% ipython --no-banner

In [1]: import numpy as np

In [2]: import numpy.linalg as la

In [3]: np.set_printoptions(precision=2, suppress=True, linewidth=160, legacy="1.25")

In [4]: sv = 5 * 0.2 ** np.arange(5)

In [5]: O, _ = la.qr(np.array([[-1.7, 0.3, 1.4, 0.9, 0.2],
   ...:     [1.8, 0.8, -0.6, -0.6, 0.0],
   ...:     [-1.4, -0.1, 0.0, -1.5, -0.7],
   ...:     [1.2, 1.1, -1.5, -1.9, 0.0],
   ...:     [-1.4, -0.5, -0.8, -0.5, 1.0]]))

In [6]: rng = np.random.default_rng(86063)

In [7]: m1 = rng.normal(size=(38, 5)) * sv @ O

In [8]: print(m1)
[[ 2.26  3.45 -2.52  1.82 -0.93]
 [-0.03  0.54 -0.54  0.65 -0.4 ]
 [-3.41 -3.65  2.83 -2.08 -0.01]
 [ 0.12 -0.58  0.31 -0.05  0.77]
 [-4.45 -3.67  2.92 -2.04 -0.93]
 [-1.86 -1.61  1.28 -0.92 -0.34]
 [-2.36 -3.95  2.92 -2.17  1.27]
 [ 3.19  4.82 -3.4   2.26 -1.36]
 [-1.39 -0.61  0.58 -0.52 -0.93]
 [-5.17 -5.84  4.35 -2.9   0.47]
 [-3.22 -5.27  3.69 -2.61  1.59]
 [ 0.82  3.01 -1.77  0.93 -2.06]
 [ 3.18  3.77 -2.75  1.98 -0.26]
 [ 0.28 -0.57  0.25 -0.09  0.82]
 [ 3.07  4.27 -3.02  1.9  -1.07]
 [ 2.95  3.94 -2.8   1.88 -0.77]
 [-1.95 -1.3   1.11 -0.88 -0.77]
 [-2.73 -3.75  2.47 -1.5   0.8 ]
 [ 3.11  4.13 -2.89  1.84 -0.83]
 [ 4.3   5.14 -3.77  2.59 -0.56]
 [-0.86 -2.06  1.37 -0.92  1.06]
 [-1.2  -0.93  0.78 -0.74 -0.49]
 [ 1.1   0.92 -0.85  0.86  0.36]
 [ 1.56  2.65 -1.73  1.02 -0.98]
 [-2.3  -1.18  1.06 -0.77 -1.15]
 [-1.98 -2.53  1.85 -1.3   0.39]
 [ 6.71  6.13 -4.73  3.31  0.9 ]
 [ 4.06  4.52 -3.46  2.54 -0.12]
 [-4.38 -5.82  4.22 -2.89  1.11]
 [ 0.47  0.54 -0.37  0.15 -0.16]
 [-2.48 -2.46  1.96 -1.56 -0.3 ]
 [ 1.1   0.6  -0.42  0.07  0.34]
 [-3.54 -3.75  2.67 -1.66  0.05]
 [-1.   -2.42  1.65 -1.12  1.26]
 [ 2.76  4.17 -2.72  1.55 -1.31]
 [ 2.39  4.46 -2.77  1.49 -1.9 ]
 [-2.16 -2.48  1.91 -1.51  0.05]
 [ 0.47  2.33 -1.46  1.03 -1.53]]

In [9]: x = np.array([1, -3, 0, 1, 3])

In [10]: y = m1 @ x

In [11]: b, lr = np.zeros(5), 1 / la.norm(m1, 2) ** 2

In [12]: for i in range(10):
    ...:     b -= lr * m1.T @ (m1 @ b - y)
    ...:     if i % 2 == 0: print(i, round(la.norm(m1 @ b - y), 2))
    ...: 
0 23.31
2 21.62
4 20.06
6 18.61
8 17.27

In [13]: print(round(la.cond(m1), 2))
723.44

In [14]: print(b)
[-0.08 -1.22  0.7  -0.37  1.08]
